$ python -q
>>> import numpy as np
>>> np.set_printoptions(precision=3, suppress=True, linewidth=200, legacy="1.25")
>>> feats = np.loadtxt("block17.csv", delimiter=",")
>>> feats
array([[ 1.,  0.,  0.,  0.,  0.,  0.,  0.,  0.,  0.,  0.,  0.,  0.],
       [ 1.,  1.,  0.,  0.,  0.,  0.,  0.,  0.,  0.,  0.,  0.,  0.],
       [-2.,  2.,  1.,  0.,  0.,  0.,  0.,  0.,  0.,  0.,  0.,  0.],
       [ 3.,  3., -2.,  1.,  0.,  0.,  0.,  0.,  0.,  0.,  0.,  0.],
       [-2., -3.,  3., -1.,  1.,  0.,  0.,  0.,  0.,  0.,  0.,  0.],
       [-3., -3.,  3.,  0.,  2.,  1.,  0.,  0.,  0.,  0.,  0.,  0.],
       [ 3.,  1.,  1.,  2.,  0.,  2.,  1.,  0.,  0.,  0.,  0.,  0.],
       [-2.,  2., -1., -1.,  0., -3.,  2.,  1.,  0.,  0.,  0.,  0.],
       [ 1., -3.,  0., -1.,  3., -2.,  1.,  2.,  1.,  0.,  0.,  0.],
       [ 2., -3.,  2.,  0.,  3., -1., -3., -1., -3.,  1.,  0.,  0.],
       [-1.,  2.,  3., -3., -1.,  0., -3.,  0.,  0., -2.,  1.,  0.],
       [-1.,  1., -1.,  0.,  0., -2.,  2., -1.,  2., -1., -3.,  1.]])
>>> np.round(np.linalg.norm(feats, 2) / np.linalg.norm(feats), 3)
0.606
>>> np.linalg.matrix_rank(feats, rtol=0.1)
8
>>> np.argsort(-np.linalg.norm(feats, axis=0).round(6), kind="stable")[:3]
array([1, 0, 2])
>>> T = np.stack([feats, -3 * feats, feats[::-1]])
>>> print(np.linalg.matrix_rank(T))
[12 12 12]
>>> (T @ feats.T).shape
(3, 12, 12)
>>> T.shape
(3, 12, 12)
>>> cov = feats.T @ feats
>>> np.round(np.linalg.eigvalsh(cov)[::-1], 3) + 0
array([101.628,  62.14 ,  50.499,  26.547,  12.641,  12.375,   8.62 ,   2.277,   0.19 ,   0.078,   0.005,   0.   ])
>>> np.linalg.matrix_rank(cov)
12
>>> (feats @ feats.T).shape
(12, 12)
>>> np.allclose(cov, cov.T)
True
>>> rng = np.random.default_rng(28028)
>>> z = rng.permutation(12)
>>> z
array([ 0,  8,  3,  2,  1,  9,  6,  4,  7,  5, 11, 10])
>>> A2 = feats[z][:, z]
>>> print(np.diag(A2))
[1. 1. 1. 1. 1. 1. 1. 1. 1. 1. 1. 1.]
>>> np.trace(A2)
12.0
>>> np.allclose(A2, feats)
False
>>> x0 = np.array([2, 2, 1, 2, 0, 3, 0, 1, 1, 3, 0, 0])
>>> (feats @ x0).argmax()
6
>>> (feats * x0).sum(axis=1)
array([  2.,   4.,   1.,  12.,  -9.,  -6.,  19., -11.,  -9.,  -4.,  -7.,  -9.])
>>> feats * x0
array([[ 2.,  0.,  0.,  0.,  0.,  0.,  0.,  0.,  0.,  0.,  0.,  0.],
       [ 2.,  2.,  0.,  0.,  0.,  0.,  0.,  0.,  0.,  0.,  0.,  0.],
       [-4.,  4.,  1.,  0.,  0.,  0.,  0.,  0.,  0.,  0.,  0.,  0.],
       [ 6.,  6., -2.,  2.,  0.,  0.,  0.,  0.,  0.,  0.,  0.,  0.],
       [-4., -6.,  3., -2.,  0.,  0.,  0.,  0.,  0.,  0.,  0.,  0.],
       [-6., -6.,  3.,  0.,  0.,  3.,  0.,  0.,  0.,  0.,  0.,  0.],
       [ 6.,  2.,  1.,  4.,  0.,  6.,  0.,  0.,  0.,  0.,  0.,  0.],
       [-4.,  4., -1., -2.,  0., -9.,  0.,  1.,  0.,  0.,  0.,  0.],
       [ 2., -6.,  0., -2.,  0., -6.,  0.,  2.,  1.,  0.,  0.,  0.],
       [ 4., -6.,  2.,  0.,  0., -3., -0., -1., -3.,  3.,  0.,  0.],
       [-2.,  4.,  3., -6., -0.,  0., -0.,  0.,  0., -6.,  0.,  0.],
       [-2.,  2., -1.,  0.,  0., -6.,  0., -1.,  2., -3., -0.,  0.]])
>>> print(np.sign((feats @ x0).round(6)))
[ 1.  1.  1.  1. -1. -1.  1. -1. -1. -1. -1. -1.]
>>> print(feats @ np.ones(12))
[ 1.  2.  1.  5. -2.  0. 10. -2.  2. -3. -4. -3.]
>>> np.einsum("ij,j->i", feats, x0)
array([  2.,   4.,   1.,  12.,  -9.,  -6.,  19., -11.,  -9.,  -4.,  -7.,  -9.])
>>> np.linalg.norm(feats @ x0) <= np.linalg.norm(feats, 2) * np.linalg.norm(x0) + 1e-9
True
>>> A = np.array([[-0.3, 0.7, 1.3, 0.5, -0.7, 0.2],
...     [-1.2, 0.3, 1.6, 2.2, 1.5, 0.2],
...     [0.9, -0.7, 0.1, 0.7, 0.2, -0.8],
...     [-0.1, 1.5, -0.8, -1.5, 2.4, 0.7],
...     [0.7, 0.7, -1.8, 0.0, 0.3, -0.4],
...     [1.2, -0.4, 0.3, -1.1, 0.1, -1.1]])
>>> A[:, 5] *= 10
>>> A
array([[ -0.3,   0.7,   1.3,   0.5,  -0.7,   2. ],
       [ -1.2,   0.3,   1.6,   2.2,   1.5,   2. ],
       [  0.9,  -0.7,   0.1,   0.7,   0.2,  -8. ],
       [ -0.1,   1.5,  -0.8,  -1.5,   2.4,   7. ],
       [  0.7,   0.7,  -1.8,   0. ,   0.3,  -4. ],
       [  1.2,  -0.4,   0.3,  -1.1,   0.1, -11. ]])
>>> A2 = np.linalg.inv(A)
>>> np.round(np.linalg.inv(A2), 3) + 0
array([[ -0.3,   0.7,   1.3,   0.5,  -0.7,   2. ],
       [ -1.2,   0.3,   1.6,   2.2,   1.5,   2. ],
       [  0.9,  -0.7,   0.1,   0.7,   0.2,  -8. ],
       [ -0.1,   1.5,  -0.8,  -1.5,   2.4,   7. ],
       [  0.7,   0.7,  -1.8,   0. ,   0.3,  -4. ],
       [  1.2,  -0.4,   0.3,  -1.1,   0.1, -11. ]])
>>> (np.abs(A2) > 1e-9).astype(int)
array([[1, 1, 1, 1, 1, 1],
       [1, 1, 1, 1, 1, 1],
       [1, 1, 1, 1, 1, 1],
       [1, 1, 1, 1, 1, 1],
       [1, 1, 1, 1, 1, 1],
       [1, 1, 1, 1, 1, 1]])
>>> print(np.allclose(A2, A.T))
False
>>> round(float(np.linalg.cond(A)), 3)
40.289
>>> print(np.round(A @ A2, 3) + 0)
[[1. 0. 0. 0. 0. 0.]
 [0. 1. 0. 0. 0. 0.]
 [0. 0. 1. 0. 0. 0.]
 [0. 0. 0. 1. 0. 0.]
 [0. 0. 0. 0. 1. 0.]
 [0. 0. 0. 0. 0. 1.]]
>>> A2 = A / np.sqrt((A ** 2).mean(axis=1, keepdims=True))
>>> np.linalg.norm(A2, axis=1)
array([2.449, 2.449, 2.449, 2.449, 2.449, 2.449])
>>> np.linalg.matrix_rank(A2) == np.linalg.matrix_rank(A)
True
>>> A2[1]
array([-0.754,  0.189,  1.006,  1.383,  0.943,  1.257])
>>> mat = np.load("mat.npy")
>>> print(mat)
[[ 1.751 -0.117  1.163  2.369 -0.061  0.464]
 [-0.434  2.779 -0.632  0.722  1.715  0.14 ]
 [-0.555 -0.033  1.548 -0.648  1.208  1.243]
 [-1.069  0.029 -1.342  0.74  -1.291  0.137]
 [ 1.877 -1.653 -0.827  1.391 -0.955  0.786]
 [ 0.031 -1.587 -0.637  1.371  1.999 -1.569]
 [ 0.433 -0.767 -1.542 -2.073  1.22   1.904]
 [-1.028  0.188  1.474  0.745 -0.701 -0.877]
 [ 0.961  1.016 -0.867 -0.539  0.576 -1.211]
 [ 0.278 -0.333  1.124 -0.714 -0.042 -2.092]
 [-1.875  0.846  0.334 -0.653  0.157  0.248]
 [-1.08   0.07  -1.109  1.659  0.527  0.56 ]]
>>> cen = mat - mat.mean(axis=0)
>>> V = np.linalg.svd(cen)[2][:1]
>>> A2 = cen - cen @ V.T @ V
>>> np.cov(cen @ V.T, rowvar=False)
array(2.268)
>>> np.diag(V.T @ V)
array([0.275, 0.265, 0.002, 0.354, 0.088, 0.016])
>>> (cen @ V.T).std(axis=0)
array([1.442])
>>> np.round(np.linalg.norm(A2) / np.linalg.norm(cen), 3)
0.852
>>> data = np.load("w.npy")
>>> data
array([[0, 0, 1, 0, 0, 0, 0, 0, 0],
       [0, 0, 0, 0, 0, 0, 0, 0, 1],
       [1, 0, 0, 0, 1, 0, 1, 1, 0],
       [0, 0, 0, 0, 0, 1, 0, 0, 0],
       [0, 0, 1, 0, 0, 0, 1, 1, 0],
       [0, 0, 0, 1, 0, 0, 0, 0, 0],
       [0, 0, 1, 0, 1, 0, 0, 1, 0],
       [0, 0, 1, 0, 1, 0, 1, 0, 0],
       [0, 1, 0, 0, 0, 0, 0, 0, 0]])
>>> vals, V = np.linalg.eigh(data)
>>> x0 = np.array([3, -1, -3, 2, -1, -3, -2, 3, 3])
>>> print(np.abs(data).sum(axis=1).max(), round(float(np.abs(vals).max()), 3))
4 3.086
>>> x0 @ data @ x0
-50
>>> print(round(float(x0 @ data @ x0 / (x0 @ x0)), 3), round(float(vals[0]), 3), round(vals[-1], 3))
-0.909 -1.514 3.086
>>> np.round(V * np.maximum(vals, 0) @ V.T, 3) + 0
array([[0.393, 0.   , 0.404, 0.   , 0.169, 0.   , 0.169, 0.169, 0.   ],
       [0.   , 0.5  , 0.   , 0.   , 0.   , 0.   , 0.   , 0.   , 0.5  ],
       [0.404, 0.   , 0.902, 0.   , 0.743, 0.   , 0.743, 0.743, 0.   ],
       [0.   , 0.   , 0.   , 0.5  , 0.   , 0.5  , 0.   , 0.   , 0.   ],
       [0.169, 0.   , 0.743, 0.   , 0.74 , 0.   , 0.74 , 0.74 , 0.   ],
       [0.   , 0.   , 0.   , 0.5  , 0.   , 0.5  , 0.   , 0.   , 0.   ],
       [0.169, 0.   , 0.743, 0.   , 0.74 , 0.   , 0.74 , 0.74 , 0.   ],
       [0.169, 0.   , 0.743, 0.   , 0.74 , 0.   , 0.74 , 0.74 , 0.   ],
       [0.   , 0.5  , 0.   , 0.   , 0.   , 0.   , 0.   , 0.   , 0.5  ]])
>>> x0 = np.array([0, -1, 0, -3, 1, 1, -1, 3, 2])
>>> y = data @ x0
>>> print(y)
[ 0  2  3  1  2 -3  4  0 -1]
>>> np.linalg.solve(data, data[:, 8])
array([ 0.,  0.,  0.,  0.,  0.,  0.,  0., -0.,  1.])
>>> print(np.linalg.solve(data, y))
[ 0. -1.  0. -3.  1.  1. -1.  3.  2.]
>>> np.linalg.solve(data.T, data[2])
array([ 0.,  0.,  1.,  0.,  0.,  0.,  0., -0.,  0.])
>>> np.linalg.solve(data, 2 * y)
array([ 0., -2.,  0., -6.,  2.,  2., -2.,  6.,  4.])
